$ ipython --no-banner

In [1]: import numpy as np

In [2]: np.set_printoptions(precision=3, suppress=True, linewidth=200, sign=" ")

In [3]: W0 = np.load("m.npy")

In [4]: W0
Out[4]: 
array([[ 1.4  ,  0.3  , -0.7  ],
       [ 1.571,  0.26 , -0.551],
       [-0.3  ,  0.9  , -0.4  ],
       [ 0.4  , -0.8  ,  0.2  ],
       [-2.2  ,  0.2  , -0.8  ]])

In [5]: rng = np.random.default_rng(543)

In [6]: idx = rng.permutation(3)

In [7]: Y = W0[:, idx] * rng.choice([-1, 1], 3)

In [8]: Y
Out[8]: 
array([[-0.3  ,  1.4  , -0.7  ],
       [-0.26 ,  1.571, -0.551],
       [-0.9  , -0.3  , -0.4  ],
       [ 0.8  ,  0.4  ,  0.2  ],
       [-0.2  , -2.2  , -0.8  ]])

In [9]: left, _, vt = np.linalg.svd(W0.T @ Y)

In [10]: np.round(np.linalg.lstsq(W0, Y)[0], 3) + 0
Out[10]: 
array([[ 0.,  1.,  0.],
       [-1.,  0.,  0.],
       [ 0.,  0.,  1.]])

In [11]: np.round(left @ vt, 3) + 0
Out[11]: 
array([[ 0.,  1.,  0.],
       [-1.,  0.,  0.],
       [ 0.,  0.,  1.]])

In [12]: O, r_ = np.linalg.qr(Y)

In [13]: np.allclose(r_.T @ r_, Y.T @ Y)
Out[13]: True

In [14]: np.round(np.trace(O @ O.T), 3)
Out[14]: np.float64(3.0)

In [15]: np.round(O.T @ O, 3) + 0
Out[15]: 
array([[ 1.,  0.,  0.],
       [ 0.,  1.,  0.],
       [ 0.,  0.,  1.]])

In [16]: np.abs(np.diag(r_))
Out[16]: array([ 1.284,  3.081,  0.993])

In [17]: idx = rng.integers(0, 3, 6)

In [18]: K = np.triu((idx[:, None] == idx) & (rng.random((6, 6)) < 0.8), 1).astype(int)

In [19]: K += K.T

In [20]: K
Out[20]: 
array([[ 0,  1,  1,  0,  0,  0],
       [ 1,  0,  0,  0,  0,  0],
       [ 1,  0,  0,  0,  0,  0],
       [ 0,  0,  0,  0,  0,  0],
       [ 0,  0,  0,  0,  0,  0],
       [ 0,  0,  0,  0,  0,  0]])

In [21]: left, sig, vt = np.linalg.svd(K)

In [22]: sig.round(3) + 0
Out[22]: array([ 1.414,  1.414,  0.   ,  0.   ,  0.   ,  0.   ])

In [23]: np.argmax(sig[:-1] / (sig[1:] + 1e-6)) + 1
Out[23]: np.int64(2)

In [24]: Y = left[:, :2] @ np.diag(sig[:2]) @ vt[:2]

In [25]: Y.round(3) + 0
Out[25]: 
array([[ 0.,  1.,  1.,  0.,  0.,  0.],
       [ 1.,  0.,  0.,  0.,  0.,  0.],
       [ 1.,  0.,  0.,  0.,  0.,  0.],
       [ 0.,  0.,  0.,  0.,  0.,  0.],
       [ 0.,  0.,  0.,  0.,  0.,  0.],
       [ 0.,  0.,  0.,  0.,  0.,  0.]])

In [26]: np.linalg.matrix_rank(Y)
Out[26]: np.int64(2)

In [27]: np.linalg.matrix_rank(K, rtol=0.05)
Out[27]: np.int64(2)

In [28]: round(float(np.abs(K - Y).max()), 3)
Out[28]: 0.0
